% python3 -q
>>> import numpy as np
>>> np.set_printoptions(precision=2, suppress=True, linewidth=140, sign=" ")
>>> W0 = np.loadtxt("a.csv", delimiter=",")
>>> W0
array([[ 1.24, -0.43, -1.48, -1.6 , -0.63, -1.46],
       [-0.12,  0.4 ,  2.08,  1.96,  0.73,  0.4 ],
       [-0.77,  0.73,  1.26, -2.28, -0.89, -0.53],
       [-1.75,  0.55,  0.14,  1.06, -0.92, -1.92],
       [ 1.27, -1.85,  1.86, -0.08, -0.47,  0.54],
       [-0.47,  0.95, -1.15, -0.39, -1.63, -1.94],
       [ 2.65,  0.04,  0.37,  1.26,  0.51, -0.11],
       [-0.98, -1.98,  0.85, -0.26,  1.36, -1.21],
       [-0.68, -1.24,  0.93,  0.38, -0.06, -2.45],
       [ 0.8 ,  1.19, -0.06,  1.14,  2.28,  0.66],
       [-1.16,  0.4 ,  1.62, -1.74, -0.66, -1.18],
       [ 1.54,  0.18, -1.79, -1.14, -1.01,  1.03],
       [ 1.29, -0.36,  0.27, -0.49,  2.42,  1.01],
       [-0.03,  1.24,  1.22,  0.86, -0.12, -2.28],
       [-1.33,  1.21,  0.59,  2.21,  0.33,  0.62],
       [-1.2 ,  1.17, -1.01, -1.58,  0.41, -1.59],
       [-0.5 ,  1.3 , -0.47,  1.7 ,  1.71,  1.01],
       [-0.44, -2.63, -0.53,  0.91,  0.79,  0.38],
       [ 0.07, -1.76, -0.27,  1.66,  0.91, -1.5 ],
       [-0.39, -0.18, -2.23, -0.79, -0.25,  1.78],
       [-0.17,  0.78,  1.54,  0.82,  1.7 , -1.56],
       [ 1.68,  0.66, -0.91,  0.11, -1.97,  1.02],
       [-1.77,  0.4 ,  0.71,  0.87,  1.97,  0.75],
       [-1.78, -1.87, -0.6 , -1.18, -0.77, -0.16],
       [ 1.07,  0.11,  2.71, -0.66, -0.2 ,  0.23],
       [ 1.05,  1.24,  2.28,  0.14, -0.88, -0.63],
       [ 0.65,  0.1 ,  0.51, -1.85,  1.86,  1.19],
       [ 1.15,  1.83,  0.9 ,  0.41,  1.71,  0.63],
       [-0.33,  2.23, -0.39,  1.06, -1.57, -0.4 ],
       [ 0.13, -0.47, -1.49,  1.07,  1.6 , -1.68],
       [-1.59, -1.71,  1.15,  1.22,  0.36,  0.78],
       [-0.87,  0.23,  1.51,  1.23,  0.14,  2.09],
       [ 1.38,  1.13, -0.62,  2.16, -0.09,  0.87],
       [ 0.59, -1.23,  1.13,  2.41, -0.24, -0.04]])
>>> cent = W0[[2, 20]].astype(float)
>>> for _ in range(6):
...     z = np.linalg.norm(W0[:, None] - cent, axis=-1).argmin(axis=1)
...     cent = np.array([W0[z == j].mean(axis=0) for j in range(2)])
... 
>>> z
array([ 0,  1,  0,  1,  1,  0,  1,  1,  1,  1,  0,  0,  1,  1,  1,  0,  1,  1,  1,  0,  1,  0,  1,  0,  0,  0,  0,  1,  0,  1,  1,  1,  1,
        1])
>>> np.bincount(z)
array([ 13,  21])
>>> cent[1] - cent[0]
array([-0.13, -0.55,  0.65,  1.99,  1.42,  0.06])
>>> A2 = W0 / np.sqrt((W0 ** 2).mean(axis=1, keepdims=True))
>>> np.linalg.matrix_rank(W0 - W0.mean(axis=1, keepdims=True))
np.int64(5)
>>> np.linalg.norm(A2, axis=1)
array([ 2.45,  2.45,  2.45,  2.45,  2.45,  2.45,  2.45,  2.45,  2.45,  2.45,  2.45,  2.45,  2.45,  2.45,  2.45,  2.45,  2.45,  2.45,  2.45,
        2.45,  2.45,  2.45,  2.45,  2.45,  2.45,  2.45,  2.45,  2.45,  2.45,  2.45,  2.45,  2.45,  2.45,  2.45])
>>> cen = (W0 - W0.mean(axis=0)) / W0.std(axis=0)
>>> np.argwhere(np.abs(cen) > 2)
array([[  2,   3],
       [  6,   0],
       [ 17,   1],
       [ 19,   2]])
>>> c = np.linalg.lstsq(np.delete(cen, 1, axis=1), cen[:, 1])[0]
>>> np.abs(c).argmax()
np.int64(0)
>>> c
array([ 0.11,  0.01,  0.07, -0.1 ,  0.02])
>>> round(float(1 - np.var(cen[:, 1] - np.delete(cen, 1, axis=1) @ c)), 2)
0.03
>>> x0 = np.array([3, 3, 0, 1, 1, 3])
>>> y = W0 @ x0
>>> np.round(np.linalg.pinv(W0) @ W0, 2) + 0
array([[ 1.,  0.,  0.,  0.,  0.,  0.],
       [ 0.,  1.,  0.,  0.,  0.,  0.],
       [ 0.,  0.,  1.,  0.,  0.,  0.],
       [ 0.,  0.,  0.,  1.,  0.,  0.],
       [ 0.,  0.,  0.,  0.,  1.,  0.],
       [ 0.,  0.,  0.,  0.,  0.,  1.]])
>>> np.round(np.linalg.solve(W0.T @ W0, W0.T @ y), 2) + 0
array([ 3.,  3.,  0.,  1.,  1.,  3.])
>>> rng = np.random.default_rng(294)
>>> y = y + 0.02 * rng.normal(size=34)
>>> y
array([ -4.17,   4.72,  -4.88,  -9.21,  -0.65,  -6.42,   9.5 , -11.43, -12.77,  11.38,  -8.19,   6.12,   7.75,  -2.46,   4.03,  -6.04,
         8.84,  -6.39,  -6.98,   2.59,  -0.31,   8.2 ,   0.97, -13.42,   3.34,   4.27,   5.84,  12.97,   3.95,  -3.37,  -5.98,   5.72,
        12.19,   0.14])
>>> c, *_ = np.linalg.lstsq(W0, y)
>>> np.round(np.linalg.norm(y - W0 @ c), 2)
np.float64(0.1)
>>> c.round()
array([ 3.,  3.,  0.,  1.,  1.,  3.])
>>> E = np.array([[-3.0, -4.0, 5.0, -3.0],
...     [4.0, 8.0, -4.0, -1.0],
...     [4.0, 10.0, -2.0, -5.0],
...     [4.0, 10.0, -4.0, -3.0]])
>>> z = rng.permutation(4)
>>> z
array([ 3,  2,  1,  0])
>>> A2 = E[z][:, z]
>>> np.sort(np.abs(np.linalg.eigvals(A2)))
array([ 1.,  1.,  2.,  2.])
>>> A2
array([[-3., -4., 10.,  4.],
       [-5., -2., 10.,  4.],
       [-1., -4.,  8.,  4.],
       [-3.,  5., -4., -3.]])
>>> np.allclose(A2, E)
False
>>> np.diag(A2)
array([-3., -2.,  8., -3.])
>>> w, evecs = np.linalg.eig(A2)
>>> np.round(A2 @ evecs[:, 0] - w[0] * evecs[:, 0], 2) + 0
array([ 0.,  0.,  0.,  0.])
>>> w
array([-2., -1.,  2.,  1.])
>>> np.sort(np.linalg.eigvals(A2.T))
array([-2., -1.,  1.,  2.])
>>> w1 = np.array([[2, -2], [1, -4], [0, 1], [-1, 2]])
>>> c = np.array([-1, 1])
>>> act = np.maximum(E @ w1 + c, 0)
>>> act
array([[  0.,  22.],
       [ 16.,   0.],
       [ 22.,   0.],
       [ 20.,   0.]])
>>> (act > 0).astype(int)
array([[ 0,  1],
       [ 1,  0],
       [ 1,  0],
       [ 1,  0]])
>>> (act > 0).mean(axis=0)
array([ 0.75,  0.25])
>>> cent = np.array([[1, -3], [1, -4]])
>>> w1 @ cent
array([[ 0,  2],
       [-3, 13],
       [ 1, -4],
       [ 1, -5]])
>>> X = np.loadtxt("x.csv", delimiter=",")
>>> X
array([[ 4.01,  1.  ,  4.07],
       [ 4.01,  0.94,  4.  ],
       [ 3.96,  0.98,  4.06],
       [ 3.94,  0.96,  3.94],
       [ 4.02,  0.92,  4.  ],
       [ 4.  ,  0.87,  4.11],
       [ 4.07,  1.02,  4.03],
       [ 4.1 ,  0.98,  4.04],
       [ 4.09,  1.02,  3.96],
       [ 3.88,  1.01,  4.  ],
       [ 3.95,  1.  ,  4.09],
       [ 4.04,  0.96,  4.02],
       [ 4.03,  1.04,  4.01],
       [ 3.98,  1.03,  4.01],
       [ 0.97,  2.98,  3.96],
       [ 1.02,  2.95,  4.  ],
       [ 0.96,  2.98,  3.96],
       [ 1.03,  3.03,  3.95],
       [ 1.12,  2.98,  4.04],
       [ 1.  ,  3.05,  3.98],
       [ 1.01,  3.01,  3.97],
       [ 1.05,  2.95,  3.98],
       [ 1.  ,  3.01,  3.99],
       [ 1.02,  2.98,  4.  ],
       [ 1.04,  3.05,  4.09],
       [ 1.  ,  3.06,  3.98],
       [ 1.01,  2.98,  3.96],
       [ 0.98,  3.04,  3.99]])
>>> A2 = np.c_[X[:, :2] @ np.array([[3, 3], [0, 3]]), np.array([2, 3, 2, 2, 0, 2, 2, 0, 2, 1, 3, 3, 3, 1, 1, 0, 0, 0, 3, 1, 0, 2, 3, 3, 1, 3, 1, 3])]
>>> A2
array([[ 12.03,  15.03,   2.  ],
       [ 12.03,  14.85,   3.  ],
       [ 11.88,  14.82,   2.  ],
       [ 11.82,  14.7 ,   2.  ],
       [ 12.06,  14.82,   0.  ],
       [ 12.  ,  14.61,   2.  ],
       [ 12.21,  15.27,   2.  ],
       [ 12.3 ,  15.24,   0.  ],
       [ 12.27,  15.33,   2.  ],
       [ 11.64,  14.67,   1.  ],
       [ 11.85,  14.85,   3.  ],
       [ 12.12,  15.  ,   3.  ],
       [ 12.09,  15.21,   3.  ],
       [ 11.94,  15.03,   1.  ],
       [  2.91,  11.85,   1.  ],
       [  3.06,  11.91,   0.  ],
       [  2.88,  11.82,   0.  ],
       [  3.09,  12.18,   0.  ],
       [  3.36,  12.3 ,   3.  ],
       [  3.  ,  12.15,   1.  ],
       [  3.03,  12.06,   0.  ],
       [  3.15,  12.  ,   2.  ],
       [  3.  ,  12.03,   3.  ],
       [  3.06,  12.  ,   3.  ],
       [  3.12,  12.27,   1.  ],
       [  3.  ,  12.18,   3.  ],
       [  3.03,  11.97,   1.  ],
       [  2.94,  12.06,   3.  ]])
>>> np.linalg.norm(np.linalg.qr(X)[0].T @ A2, axis=0) ** 2 / ((A2 ** 2).sum(axis=0) + 1e-12)
array([ 1. ,  1. ,  0.7])
>>> np.linalg.matrix_rank(A2)
np.int64(3)
